% ipython --no-banner

In [1]: import numpy as np

In [2]: np.set_printoptions(suppress=True, linewidth=200)

In [3]: W0 = np.load("data.npy")

In [4]: W0
Out[4]: 
array([[0., 0., 0., 4.],
       [0., 0., 0., 1.],
       [0., 0., 0., 3.],
       [4., 1., 3., 0.]])

In [5]: # symmetric, so the eigenvalues are real

In [6]: w1 = np.array([[5, 0, -5, 2, -3],
   ...:     [3, -1, 0, 0, 2],
   ...:     [2, -1, -3, -3, -2],
   ...:     [-2, 3, 5, 3, 3]])

In [7]: b = np.array([-9, -5, 2, 9, -4])

In [8]: H = np.maximum(W0 @ w1 + b, 0)

In [9]: (H > 0).astype(int)
Out[9]: 
array([[0, 1, 1, 1, 1],
       [0, 0, 1, 1, 0],
       [0, 1, 1, 1, 1],
       [1, 0, 0, 1, 0]])

In [10]: cent = np.array([[5, 8], [1, 4], [9, 9], [5, 9], [3, 3]])

In [11]: H @ cent
Out[11]: 
array([[334., 439.],
       [123., 171.],
       [262., 346.],
       [140., 232.]])

In [12]: w1 @ cent
Out[12]: 
array([[-19,   4],
       [ 20,  26],
       [-39, -48],
       [ 62,  77]])

In [13]: rank = np.linalg.matrix_rank(W0)

In [14]: rank
Out[14]: np.int64(2)

In [15]: null = np.linalg.svd(W0)[2][rank:].T

In [16]: np.round(W0 @ null, 2) + 0
Out[16]: 
array([[0., 0.],
       [0., 0.],
       [0., 0.],
       [0., 0.]])

In [17]: [int(np.linalg.matrix_rank(np.delete(W0, i, axis=0))) for i in range(4)]
Out[17]: [2, 2, 2, 1]

In [18]: [int(np.linalg.matrix_rank(W0[:i])) for i in range(1, len(W0) + 1)]
Out[18]: [1, 1, 1, 2]

In [19]: null.shape
Out[19]: (4, 2)

In [20]: evals, vecs = np.linalg.eigh(W0)

In [21]: x = np.array([0, 0, 2, 0])

In [22]: x @ W0 @ x / (x @ x), round(float(evals[0]), 2), np.round(evals[-1], 2)
Out[22]: (np.float64(0.0), -5.1, np.float64(5.1))

In [23]: np.abs(W0).sum(axis=1).max(), round(np.abs(evals).max(), 2)
Out[23]: (np.float64(8.0), np.float64(5.1))

In [24]: np.round(np.linalg.eigvalsh(W0[1:, 1:]), 2) + 0
Out[24]: array([-3.16,  0.  ,  3.16])

In [25]: x @ W0 @ x
Out[25]: np.float64(0.0)

In [26]: np.round(vecs * np.maximum(evals, 0) @ vecs.T, 2)
Out[26]: 
array([[1.57, 0.39, 1.18, 2.  ],
       [0.39, 0.1 , 0.29, 0.5 ],
       [1.18, 0.29, 0.88, 1.5 ],
       [2.  , 0.5 , 1.5 , 2.55]])
